>>> import numpy as np
>>> from numpy import linalg as LA
>>> np.set_printoptions(suppress=True, linewidth=160)
>>> M = np.loadtxt("block8.csv", delimiter=",")
>>> M
array([[  2.6,   1. ,   0. ,  -1.9,   2.1,   0.4,   1.1,   0.7,  -1.1,  -0.5,  10. ,  -2.5],
       [ -0.3,  -0.9,  -0.4,   0.7,  -0.8,   1.3,  -0.1,   1.2,  -0.7,  -1.3, -10. ,  -0.6],
       [ -0.1,   0.4,   0.9,   0.3,   0.8,   1.3,   2.5,  -0.7,  -2.4,   0. ,  -4. ,  -0.9],
       [ -1.3,   1.1,  -2.9,   1.3,   0.5,   0.6,   0.5,  -0.9,   0.3,  -0.8,  -8. ,  -0.3],
       [  0.8,  -0.8,  -0.5,  -0.8,   0.3,   2.2,   0.6,   1. ,   0.9,   0.7,   1. ,   2.2],
       [  0. ,  -1.2,   1.5,  -0.5,  -0.3,  -0.5,  -1.5,   1.1,  -0.2,  -1.3,   5. ,  -1.2],
       [  0.9,   0.7,   1.7,  -0.5,  -0.7,  -0.8,  -0.2,  -0.2,  -0.3,  -1.5,  12. ,  -0.1],
       [ -1.1,  -0.8,   0.1,   0.1,   1.2,   0.9,   0.9,   2.4,   0.8,  -0.8,   2. ,  -0.6],
       [  0.6,  -0.7,  -1.8,  -0.3,   0.6,  -1.4,  -0.7,  -0.3,  -0.4,   0.1,   0. ,   0.3],
       [ -0.6,  -1.7,  -0.3,  -0.2,   0.9,   0. ,   0.6,  -1.2,  -0.7,  -0.4,  -9. ,   0.4]])
>>> rng = np.random.default_rng(674)
>>> out = M + rng.integers(-2, 3, (10, 1)) @ rng.integers(-2, 3, (1, 12))
>>> out.round(1)
array([[  4.6,   0. ,  -1. ,  -0.9,   0.1,   1.4,   1.1,   1.7,  -2.1,  -2.5,  10. ,  -0.5],
       [ -2.3,   0.1,   0.6,  -0.3,   1.2,   0.3,  -0.1,   0.2,   0.3,   0.7, -10. ,  -2.6],
       [  1.9,  -0.6,  -0.1,   1.3,  -1.2,   2.3,   2.5,   0.3,  -3.4,  -2. ,  -4. ,   1.1],
       [  0.7,   0.1,  -3.9,   2.3,  -1.5,   1.6,   0.5,   0.1,  -0.7,  -2.8,  -8. ,   1.7],
       [  0.8,  -0.8,  -0.5,  -0.8,   0.3,   2.2,   0.6,   1. ,   0.9,   0.7,   1. ,   2.2],
       [  2. ,  -2.2,   0.5,   0.5,  -2.3,   0.5,  -1.5,   2.1,  -1.2,  -3.3,   5. ,   0.8],
       [ -3.1,   2.7,   3.7,  -2.5,   3.3,  -2.8,  -0.2,  -2.2,   1.7,   2.5,  12. ,  -4.1],
       [ -5.1,   1.2,   2.1,  -1.9,   5.2,  -1.1,   0.9,   0.4,   2.8,   3.2,   2. ,  -4.6],
       [ -1.4,   0.3,  -0.8,  -1.3,   2.6,  -2.4,  -0.7,  -1.3,   0.6,   2.1,   0. ,  -1.7],
       [ -2.6,  -0.7,   0.7,  -1.2,   2.9,  -1. ,   0.6,  -2.2,   0.3,   1.6,  -9. ,  -1.6]])
>>> np.round(out - M, 1)
array([[ 2., -1., -1.,  1., -2.,  1.,  0.,  1., -1., -2.,  0.,  2.],
       [-2.,  1.,  1., -1.,  2., -1.,  0., -1.,  1.,  2.,  0., -2.],
       [ 2., -1., -1.,  1., -2.,  1.,  0.,  1., -1., -2.,  0.,  2.],
       [ 2., -1., -1.,  1., -2.,  1.,  0.,  1., -1., -2.,  0.,  2.],
       [ 0.,  0.,  0.,  0.,  0.,  0.,  0.,  0.,  0.,  0.,  0.,  0.],
       [ 2., -1., -1.,  1., -2.,  1.,  0.,  1., -1., -2.,  0.,  2.],
       [-4.,  2.,  2., -2.,  4., -2.,  0., -2.,  2.,  4.,  0., -4.],
       [-4.,  2.,  2., -2.,  4., -2.,  0., -2.,  2.,  4.,  0., -4.],
       [-2.,  1.,  1., -1.,  2., -1.,  0., -1.,  1.,  2.,  0., -2.],
       [-2.,  1.,  1., -1.,  2., -1.,  0., -1.,  1.,  2.,  0., -2.]])
>>> np.round(LA.svd(out - M, compute_uv=False), 1) + 0
array([18.2,  0. ,  0. ,  0. ,  0. ,  0. ,  0. ,  0. ,  0. ,  0. ])
>>> LA.matrix_rank(out - M, tol=1e-8)
np.int64(1)
>>> F = np.load("dump.npy")
>>> F
array([[ 1, -1,  1, -1],
       [ 1,  0,  0,  0],
       [ 1,  1,  1,  1],
       [ 1,  2,  4,  8],
       [ 1,  3,  9, 27],
       [ 1,  4, 16, 64]])
>>> U, s, Vt = LA.svd(F)
>>> np.argmax(s[:-1] / (s[1:] + 1e-6)) + 1
np.int64(1)
>>> s.round(1)
array([72.6,  3.8,  1.7,  1.1])
>>> out = U[:, :1] @ np.diag(s[:1]) @ Vt[:1]
>>> np.round(LA.norm(F - out) / LA.norm(F), 1)
np.float64(0.1)
>>> round(LA.norm(F - out, 2), 1), round(s[1], 1)
(np.float64(3.8), np.float64(3.8))
>>> LA.matrix_rank(F, rtol=0.05)
np.int64(2)
>>> out.round(1) + 0
array([[ 0. , -0.1, -0.2, -0.7],
       [ 0. ,  0. ,  0. ,  0. ],
       [ 0. ,  0.1,  0.3,  1.3],
       [ 0.2,  0.6,  2.3,  8.6],
       [ 0.6,  2. ,  7.3, 27.5],
       [ 1.3,  4.6, 17. , 63.7]])
